>>> import numpy as np
>>> np.set_printoptions(suppress=True, linewidth=160)
>>> rnd = lambda a: np.round(a, 2) + 0
>>> F = np.load("out6.npy")
>>> rnd(F)
array([[0.5 , 0.  , 0.25, 0.  , 0.25],
       [0.  , 0.5 , 0.  , 0.  , 0.5 ],
       [0.  , 0.  , 0.5 , 0.  , 0.5 ],
       [0.  , 0.5 , 0.  , 0.5 , 0.  ],
       [0.  , 0.33, 0.33, 0.  , 0.33]])
>>> rng = np.random.default_rng(5707)
>>> z = rng.permutation(5)
>>> z
array([0, 2, 1, 4, 3])
>>> other = F[z][:, z]
>>> rnd(other)
array([[0.5 , 0.25, 0.  , 0.25, 0.  ],
       [0.  , 0.5 , 0.  , 0.5 , 0.  ],
       [0.  , 0.  , 0.5 , 0.5 , 0.  ],
       [0.  , 0.33, 0.33, 0.33, 0.  ],
       [0.  , 0.  , 0.5 , 0.  , 0.5 ]])
>>> np.allclose(other, F)
False
>>> rnd(np.linalg.matrix_power(other, 2))
array([[0.25, 0.33, 0.08, 0.33, 0.  ],
       [0.  , 0.42, 0.17, 0.42, 0.  ],
       [0.  , 0.17, 0.42, 0.42, 0.  ],
       [0.  , 0.28, 0.28, 0.44, 0.  ],
       [0.  , 0.  , 0.5 , 0.25, 0.25]])
>>> rnd(np.linalg.matrix_power(other, 100))
array([[0.  , 0.29, 0.29, 0.43, 0.  ],
       [0.  , 0.29, 0.29, 0.43, 0.  ],
       [0.  , 0.29, 0.29, 0.43, 0.  ],
       [0.  , 0.29, 0.29, 0.43, 0.  ],
       [0.  , 0.29, 0.29, 0.43, 0.  ]])
>>> other.sum(axis=1)
array([1., 1., 1., 1., 1.])
>>> rnd(np.sort(np.abs(np.linalg.eigvals(other)))[::-1])
array([1.  , 0.5 , 0.5 , 0.5 , 0.17])
>>> other @ np.ones(5)
array([1., 1., 1., 1., 1.])
>>> pr = np.eye(5)[3]
>>> for _ in range(5):
...     pr = pr @ other
...     print(pr.round(2))
... 
[0.   0.33 0.33 0.33 0.  ]
[0.   0.28 0.28 0.44 0.  ]
[0.   0.29 0.29 0.43 0.  ]
[0.   0.29 0.29 0.43 0.  ]
[0.   0.29 0.29 0.43 0.  ]
>>> O = F.astype(float).copy()
>>> for j in range(5):
...     O[:, j] -= O[:, :j] @ (O[:, :j].T @ O[:, j])
...     O[:, j] /= np.linalg.norm(O[:, j])
... 
>>> rnd(O)
array([[ 1.  ,  0.  ,  0.  ,  0.  ,  0.  ],
       [ 0.  ,  0.64, -0.16, -0.58,  0.49],
       [ 0.  ,  0.  ,  0.86,  0.18,  0.49],
       [ 0.  ,  0.64, -0.16,  0.75,  0.  ],
       [ 0.  ,  0.43,  0.47, -0.27, -0.73]])
>>> rnd(O.T @ O)
array([[1., 0., 0., 0., 0.],
       [0., 1., 0., 0., 0.],
       [0., 0., 1., 0., 0.],
       [0., 0., 0., 1., 0.],
       [0., 0., 0., 0., 1.]])
>>> rnd(O.T @ F)
array([[ 0.5 ,  0.  ,  0.25,  0.  ,  0.25],
       [ 0.  ,  0.78,  0.14,  0.32,  0.46],
       [ 0.  ,  0.  ,  0.58, -0.08,  0.51],
       [ 0.  ,  0.  ,  0.  ,  0.38, -0.29],
       [ 0.  ,  0.  ,  0.  ,  0.  ,  0.24]])
>>> proj = np.triu(np.array([[2, 1, 3, 3, -3],
...     [-1, -3, 1, 2, -3],
...     [-2, 0, 3, 2, 3],
...     [1, 0, 2, -3, 2],
...     [-3, -3, -1, 0, 3]]), 1) + np.eye(5)
>>> other = proj @ F @ np.linalg.inv(proj)
>>> rnd(np.poly(other))
array([ 1.  , -2.33,  1.83, -0.5 , -0.02,  0.02])
>>> np.linalg.matrix_rank(other)
np.int64(5)
>>> rnd(other)
array([[ 0.5 ,  0.5 , -1.25,  1.5 ,  5.  ],
       [ 0.  ,  0.5 , -1.  ,  2.  ,  0.5 ],
       [ 0.  ,  2.  , -0.5 , -2.  , 13.  ],
       [ 0.  ,  1.17, -0.5 , -0.83,  7.33],
       [ 0.  ,  0.33,  0.  , -0.67,  2.67]])
>>> X = np.loadtxt("dump.csv", delimiter=",")
>>> X
array([[ 0.  , -0.6 ,  1.  , -0.2 ,  1.8 , -2.1 ],
       [-1.1 ,  0.8 ,  1.  ,  0.7 , -2.38,  0.5 ],
       [-0.3 , -0.4 ,  0.6 ,  0.7 ,  1.18, -0.9 ],
       [-0.3 ,  1.5 ,  0.2 , -0.4 , -4.5 ,  0.9 ],
       [ 0.  ,  0.7 ,  1.8 ,  0.4 , -2.12, -0.7 ],
       [ 1.5 , -0.8 , -0.3 , -0.9 ,  2.39, -1.3 ],
       [ 0.2 ,  1.3 , -0.4 ,  0.7 , -3.88, -1.3 ],
       [-1.7 , -0.3 , -1.5 , -0.3 ,  0.88, -0.1 ],
       [ 1.6 , -2.  ,  0.6 ,  0.  ,  6.  , -0.3 ],
       [ 0.6 , -1.  , -0.7 ,  1.3 ,  2.99, -0.3 ],
       [ 0.8 ,  0.  , -0.2 ,  0.1 ,  0.02, -1.2 ],
       [ 0.  , -1.1 ,  1.6 ,  0.8 ,  3.3 , -1.  ],
       [-0.3 , -0.1 ,  0.3 ,  0.4 ,  0.28, -1.  ],
       [-0.1 ,  0.6 , -0.2 , -0.8 , -1.78, -1.8 ],
       [-0.1 ,  0.7 , -1.3 ,  0.5 , -2.1 ,  0.3 ],
       [-0.2 ,  0.  , -1.6 , -1.5 , -0.03,  0.  ],
       [ 0.  ,  0.1 ,  1.2 ,  1.8 , -0.33, -0.3 ],
       [ 0.6 ,  0.8 , -0.8 ,  0.5 , -2.41, -0.1 ],
       [-0.8 , -0.6 ,  0.4 ,  0.9 ,  1.76, -0.8 ],
       [ 0.  , -0.7 ,  1.  ,  0.8 ,  2.13, -0.6 ],
       [-0.8 , -0.1 , -0.5 , -0.5 ,  0.31, -0.8 ],
       [-2.9 ,  0.1 , -1.3 , -0.1 , -0.31, -0.1 ],
       [-1.8 , -0.6 ,  0.5 ,  0.6 ,  1.79,  1.8 ],
       [-0.4 , -1.4 ,  2.7 ,  2.  ,  4.22, -0.8 ],
       [ 0.1 ,  1.5 , -0.4 , -0.1 , -4.47,  0.5 ],
       [ 0.1 ,  0.6 , -0.3 , -1.  , -1.78, -0.3 ],
       [ 0.2 , -0.3 ,  0.2 , -0.1 ,  0.9 ,  0.4 ],
       [-2.1 ,  0.6 ,  0.1 , -0.2 , -1.81,  0.5 ],
       [ 0.4 , -0.8 ,  0.7 ,  1.8 ,  2.41,  1.2 ],
       [-0.1 ,  0.3 , -0.5 ,  2.4 , -0.87, -1.5 ],
       [-0.6 , -0.8 , -0.7 , -0.3 ,  2.43, -0.7 ],
       [-1.6 ,  0.7 , -0.5 ,  0.1 , -2.08, -1.6 ],
       [ 0.1 , -0.4 , -0.6 ,  1.1 ,  1.23,  1.  ],
       [ 0.4 ,  1.1 , -0.7 , -0.7 , -3.3 ,  0.4 ]])
>>> other = np.c_[X[:, :2] @ np.array([[-2, -1], [2, 2]]), np.array([0, 0, 0, 2, 2, 0, 2, 2, 2, 2, 1, 1, 1, 1, 0, 0, 1, 1, 2, 1, 2, 2, 2, 2, 2, 0, 1, 2, 2, 2, 2, 2, 0, 0])]
>>> rnd(other)
array([[-1.2, -1.2,  0. ],
       [ 3.8,  2.7,  0. ],
       [-0.2, -0.5,  0. ],
       [ 3.6,  3.3,  2. ],
       [ 1.4,  1.4,  2. ],
       [-4.6, -3.1,  0. ],
       [ 2.2,  2.4,  2. ],
       [ 2.8,  1.1,  2. ],
       [-7.2, -5.6,  2. ],
       [-3.2, -2.6,  2. ],
       [-1.6, -0.8,  1. ],
       [-2.2, -2.2,  1. ],
       [ 0.4,  0.1,  1. ],
       [ 1.4,  1.3,  1. ],
       [ 1.6,  1.5,  0. ],
       [ 0.4,  0.2,  0. ],
       [ 0.2,  0.2,  1. ],
       [ 0.4,  1. ,  1. ],
       [ 0.4, -0.4,  2. ],
       [-1.4, -1.4,  1. ],
       [ 1.4,  0.6,  2. ],
       [ 6. ,  3.1,  2. ],
       [ 2.4,  0.6,  2. ],
       [-2. , -2.4,  2. ],
       [ 2.8,  2.9,  2. ],
       [ 1. ,  1.1,  0. ],
       [-1. , -0.8,  1. ],
       [ 5.4,  3.3,  2. ],
       [-2.4, -2. ,  2. ],
       [ 0.8,  0.7,  2. ],
       [-0.4, -1. ,  2. ],
       [ 4.6,  3. ,  2. ],
       [-1. , -0.9,  0. ],
       [ 1.4,  1.8,  0. ]])
>>> rnd(np.linalg.norm(np.linalg.qr(X)[0].T @ other, axis=0) ** 2 / ((other ** 2).sum(axis=0) + 1e-12))
array([1. , 1. , 0.4])
